>>> import numpy as np
>>> np.set_printoptions(precision=2, suppress=True, linewidth=140)
>>> def rd(a):
...     return np.round(a, 2) + 0
... 
>>> K = np.array([[1.2, -0.1, -0.1], [0.6, 0.6, -0.2], [-0.9, -0.5, -0.2]])
>>> rng = np.random.default_rng(33335)
>>> K[0] = K[1] + 0.3 * rng.normal(size=3)
>>> rd(K)
array([[ 0.47,  0.21, -0.39],
       [ 0.6 ,  0.6 , -0.2 ],
       [-0.9 , -0.5 , -0.2 ]])
>>> vals, vecs = np.linalg.eig(K)
>>> rd(np.prod(vals))
np.float64(-0.13)
>>> rd(vals)
array([ 1.2 ,  0.21, -0.54])
>>> other = np.array([[2, 0, 3], [0, 3, 0]])
>>> C = np.kron(other, K)
>>> rd(C)
array([[ 0.94,  0.42, -0.77,  0.  ,  0.  ,  0.  ,  1.41,  0.63, -1.16],
       [ 1.2 ,  1.2 , -0.4 ,  0.  ,  0.  ,  0.  ,  1.8 ,  1.8 , -0.6 ],
       [-1.8 , -1.  , -0.4 ,  0.  ,  0.  ,  0.  , -2.7 , -1.5 , -0.6 ],
       [ 0.  ,  0.  ,  0.  ,  1.41,  0.63, -1.16,  0.  ,  0.  ,  0.  ],
       [ 0.  ,  0.  ,  0.  ,  1.8 ,  1.8 , -0.6 ,  0.  ,  0.  ,  0.  ],
       [ 0.  ,  0.  ,  0.  , -2.7 , -1.5 , -0.6 ,  0.  ,  0.  ,  0.  ]])
>>> x = np.array([4, 5, 2])
>>> a = np.maximum(K @ x, 0)
>>> rd(K.T @ a)
array([ 4.01,  3.45, -1.83])
>>> rd(np.maximum(K @ x, 0) - np.maximum(-K @ x, 0))
array([ 2.15,  5.  , -6.5 ])
>>> A = np.loadtxt("block17.csv", delimiter=",")
>>> A
array([[ 1., -1., -1.,  1.,  1., -1., -1.,  1.],
       [ 1.,  1.,  1.,  1.,  1.,  1.,  1.,  1.],
       [ 1., -1.,  1., -1.,  1., -1.,  1., -1.],
       [ 1., -1., -1.,  1., -1.,  1.,  1., -1.]])
>>> f, v = A[2], A[1]
>>> f @ f
np.float64(8.0)
>>> f @ v
np.float64(0.0)
>>> pr = (f @ v) / (f @ f) * f
>>> np.linalg.matrix_rank(np.outer(f, v))
np.int64(1)
>>> (v - pr) @ f
np.float64(0.0)
>>> blk = np.stack([A, 3 * A, A[::-1]])
>>> np.linalg.matrix_rank(blk.reshape(3, -1))
np.int64(2)
>>> (blk @ A.T).shape
(3, 4, 4)
>>> np.einsum("bij,cij->bc", blk, blk)
array([[ 32.,  96.,   0.],
       [ 96., 288.,   0.],
       [  0.,   0.,  32.]])
>>> rd(np.linalg.norm(blk, axis=(1, 2)))
array([ 5.66, 16.97,  5.66])
>>> np.linalg.matrix_rank(blk)
array([4, 4, 4])
>>> blk.sum(axis=0)
array([[ 5., -5., -5.,  5.,  3., -3., -3.,  3.],
       [ 5.,  3.,  5.,  3.,  5.,  3.,  5.,  3.],
       [ 5., -3.,  5., -3.,  5., -3.,  5., -3.],
       [ 5., -5., -5.,  5., -3.,  3.,  3., -3.]])
>>> rd(np.linalg.svd(A, compute_uv=False))
array([2.83, 2.83, 2.83, 2.83])
>>> np.count_nonzero(A)
np.int64(32)
>>> np.zeros(4, 8)
Traceback (most recent call last):
  File "<python-input-34>", line 1, in <module>
    np.zeros(4, 8)
    ~~~~~~~~^^^^^^
TypeError: Cannot interpret '8' as a data type
>>> A.sum(axis=0)
array([ 4., -2.,  0.,  2.,  2.,  0.,  2.,  0.])
>>> A - A[0]
array([[ 0.,  0.,  0.,  0.,  0.,  0.,  0.,  0.],
       [ 0.,  2.,  2.,  0.,  0.,  2.,  2.,  0.],
       [ 0.,  0.,  2., -2.,  0.,  0.,  2., -2.],
       [ 0.,  0.,  0.,  0., -2.,  2.,  2., -2.]])
>>> np.abs(A).max()
np.float64(1.0)
>>> other = A + rng.integers(-2, 3, (4, 2)) @ rng.integers(-2, 3, (2, 8))
>>> other
array([[ 4.,  0., -2., -1.,  3., -2., -2.,  2.],
       [ 0.,  4., -2.,  1.,  3.,  2.,  2.,  2.],
       [-3.,  1., -1.,  1.,  1.,  1.,  3., -1.],
       [ 7.,  1., -3., -3.,  3., -1., -1.,  1.]])
>>> other - A
array([[ 3.,  1., -1., -2.,  2., -1., -1.,  1.],
       [-1.,  3., -3.,  0.,  2.,  1.,  1.,  1.],
       [-4.,  2., -2.,  2.,  0.,  2.,  2.,  0.],
       [ 6.,  2., -2., -4.,  4., -2., -2.,  2.]])
>>> np.linalg.matrix_rank(other - A, tol=1e-8)
np.int64(2)
>>> x = np.array([-3, 7, 0, -2, 4, 4, -1, -9])
>>> a = np.maximum(other @ x, 0)
>>> np.maximum(other @ x, 0) - np.maximum(-other @ x, 0)
array([-22.,  26.,  28.,  -8.])
>>> other.T @ a
array([-84., 132., -80.,  54., 106.,  80., 136.,  24.])
>>> rd(np.tanh(other @ x))
array([-1.,  1.,  1., -1.])
>>> m1 = np.array([[0, 0, 0, 0, 0],
...     [0, 0, 1, 0, 0],
...     [0, 1, 0, 0, 0],
...     [0, 0, 0, 0, 1],
...     [0, 0, 0, 1, 0]])
>>> U, s, vt = np.linalg.svd(m1, full_matrices=False)
>>> s / s[0]
array([1., 1., 1., 1., 0.])
>>> np.sqrt((s ** 2).sum()), rd(np.linalg.norm(m1))
(np.float64(2.0), np.float64(2.0))
>>> U.T @ U
array([[1., 0., 0., 0., 0.],
       [0., 1., 0., 0., 0.],
       [0., 0., 1., 0., 0.],
       [0., 0., 0., 1., 0.],
       [0., 0., 0., 0., 1.]])
>>> np.cumsum(s ** 2) / np.sum(s ** 2)
array([0.25, 0.5 , 0.75, 1.  , 1.  ])
>>> U.shape, s.shape, vt.shape
((5, 5), (5,), (5, 5))
>>> s
array([1., 1., 1., 1., 0.])
>>> np.allclose(U * s @ vt, m1)
True
>>> arr = np.loadtxt("dump.csv", delimiter=",")
>>> arr
array([[3., 0., 3., 0.],
       [0., 3., 0., 3.],
       [3., 0., 3., 0.],
       [0., 3., 0., 3.]])
>>> hat = np.triu(np.array([[0, 3, 1, 0], [3, 3, 2, -3], [1, -2, -1, 3], [-3, -3, 1, 0]]), 1) + np.eye(4)
>>> other = hat @ arr @ np.linalg.inv(hat)
>>> np.linalg.matrix_rank(other)
np.int64(2)
>>> np.trace(other), np.trace(arr)
(np.float64(12.0), np.float64(12.0))
>>> J = np.array([[2, 1, 1], [1, 4, 1], [1, 1, 6]])
>>> x = np.ones(3)
>>> for _ in range(3):
...     x = J @ x
...     x /= np.linalg.norm(x)
...     print(round(x @ J @ x, 2))
... 
6.62
6.74
6.77
>>> rd(x)
array([0.29, 0.46, 0.84])
>>> other = np.array([[0, 2, 1], [3, 3, 5], [1, 2, 3]])
>>> other[-1] = other[0]
>>> feats = other + 0.3 * np.eye(3)
>>> feats
array([[0.3, 2. , 1. ],
       [3. , 3.3, 5. ],
       [0. , 2. , 1.3]])
>>> idx = rng.permutation(3)
>>> other = feats[:, idx] * rng.choice([-1, 1], 3)
>>> other
array([[2. , 1. , 0.3],
       [3.3, 5. , 3. ],
       [2. , 1.3, 0. ]])
>>> U, _, vt = np.linalg.svd(feats.T @ other)
>>> idx
array([1, 2, 0])
>>> rd(np.linalg.lstsq(feats, other)[0])
array([[0., 0., 1.],
       [1., 0., 0.],
       [0., 1., 0.]])
